In [1]: import numpy as np

In [2]: import numpy.linalg as la

In [3]: np.set_printoptions(precision=2, suppress=True, linewidth=140, legacy="1.25")

In [4]: rd = lambda a: np.round(a, 2) + 0

In [5]: feats = np.load("layer18.npy")

In [6]: feats
Out[6]: 
array([[-0.7,  2.1,  1.4, -2.6, -0.6,  1.9,  0.3,  0.7, -0.6, -0.3, -0.2, -1.3],
       [ 0.1,  2.7,  0.5, -0.9,  0.3, -1. , -0.4, -0.4, -0.3,  1.5,  0.2,  1.2],
       [ 0.8,  1.1,  0.1,  1.1, -0.3,  1.5, -0.8,  0.5, -1.1, -1.2,  1.1,  2.8],
       [ 1.6,  0.8, -1. ,  1.4,  2.8,  0. , -0.7, -0.9,  0.2, -2. ,  0.4, -0.3],
       [-1.5,  0.2,  1.4,  0.6,  0.2,  0.4, -0.2, -0.7, -0.9,  0.5, -1.1, -1.8],
       [ 0.4, -0.8, -0.7,  0.9,  1. , -0.2, -1.8, -0.6,  0.4,  1.4, -0.6,  2.1],
       [ 0.1, -0.8,  1.1, -0.4, -0.1, -0.5, -1.3, -0.6, -0.1,  0.8,  0.8, -1.2],
       [ 0.1,  0.1, -1.9,  0. , -0.5,  0.1, -0.6, -1.1, -1.2,  0.4,  0. , -1. ],
       [ 0.6,  0. ,  0.7, -0.6, -0.5,  0.4,  1.2, -0.4, -1.3, -0.7,  0.3, -0.6],
       [ 1.6, -0.6, -0.9, -0.4, -0.5,  0.6,  0. , -0.9,  0.1,  0.2, -1.1,  0.5],
       [ 1. ,  1.1,  1.6,  0.3,  0.1, -0.2,  0.1,  1.2,  2.1, -0.4, -0.2, -1.1],
       [-1.8,  1.7, -0.5,  0. , -1.5,  0.7,  0.6, -0.3,  1.8,  0.7, -0.5, -0.5],
       [-0.9, -0.8, -0.1,  1.2, -0.4, -1.1, -1.3,  1. ,  1.1, -1.9, -1.9,  0.2],
       [ 2.1,  0.5,  1.3, -1.3, -0.9, -0.2, -0.6, -0.9,  0.2, -1.6,  0.5,  0.8],
       [ 0.2,  1.3, -0.7,  0.4,  0.4,  0.3, -0.8,  2.8, -1. , -0.8,  0.4,  0.1],
       [ 3.9, -6.3,  3.3,  4.8,  1.2,  1.8,  0.3,  2.1,  2.7,  0.9, -3.6,  2.4],
       [-0.3, -0.3,  2. ,  0.8,  3.7,  1.6,  0.4, -0.9,  0. ,  1.3,  0.4,  0.6],
       [-0.2,  0.9,  0. ,  0.3,  0.4,  0.6,  1. ,  0.9, -1.9,  0.7, -1.3,  0.5]])

In [7]: rd(la.norm(feats[7], 1)), rd(la.norm(feats[7], np.inf))
Out[7]: (7.0, 1.9)

In [8]: rd(la.norm(feats, 1)), rd(la.norm(feats, np.inf))
Out[8]: (22.1, 33.3)

In [9]: out = feats / np.sqrt((feats ** 2).mean(axis=1, keepdims=True))

In [10]: la.matrix_rank(feats - feats.mean(axis=1, keepdims=True))
Out[10]: 11

In [11]: rd(la.norm(out, axis=1))
Out[11]: array([3.46, 3.46, 3.46, 3.46, 3.46, 3.46, 3.46, 3.46, 3.46, 3.46, 3.46, 3.46, 3.46, 3.46, 3.46, 3.46, 3.46, 3.46])

In [12]: la.matrix_rank(out) == la.matrix_rank(feats)
Out[12]: True

In [13]: m1 = np.loadtxt("run3.csv", delimiter=",")

In [14]: rd(m1)
Out[14]: 
array([[-0.49,  0.54, -0.67,  0.11],
       [-0.86, -0.16,  0.47, -0.16],
       [-0.12, -0.77, -0.57, -0.25],
       [-0.12, -0.29,  0.  ,  0.95]])

In [15]: x = np.array([2, 1, 0, 2])

In [16]: rd(m1.T @ (m1 @ x))
Out[16]: array([2., 1., 0., 2.])

In [17]: rd(la.det(m1))
Out[17]: -1.0

In [18]: rd(np.sort(np.abs(np.degrees(np.angle(la.eigvals(m1))))))
Out[18]: array([  0. ,  97.9,  97.9, 180. ])

In [19]: rd(la.inv(m1))
Out[19]: 
array([[-0.49, -0.86, -0.12, -0.12],
       [ 0.54, -0.16, -0.77, -0.29],
       [-0.67,  0.47, -0.57,  0.  ],
       [ 0.11, -0.16, -0.25,  0.95]])

In [20]: out = np.inv(m1)
AttributeError: module 'numpy' has no attribute 'inv'


In [21]: out = la.inv(m1)

In [22]: rd(la.cond(m1))
Out[22]: 1.0

In [23]: rd(la.inv(out))
Out[23]: 
array([[-0.49,  0.54, -0.67,  0.11],
       [-0.86, -0.16,  0.47, -0.16],
       [-0.12, -0.77, -0.57, -0.25],
       [-0.12, -0.29,  0.  ,  0.95]])

In [24]: np.allclose(out, m1.T)
Out[24]: True

In [25]: rd(la.slogdet(m1)[0])
Out[25]: -1.0

In [26]: (np.abs(out) > 1e-9).astype(int)
Out[26]: 
array([[1, 1, 1, 1],
       [1, 1, 1, 1],
       [1, 1, 1, 1],
       [1, 1, 1, 1]])
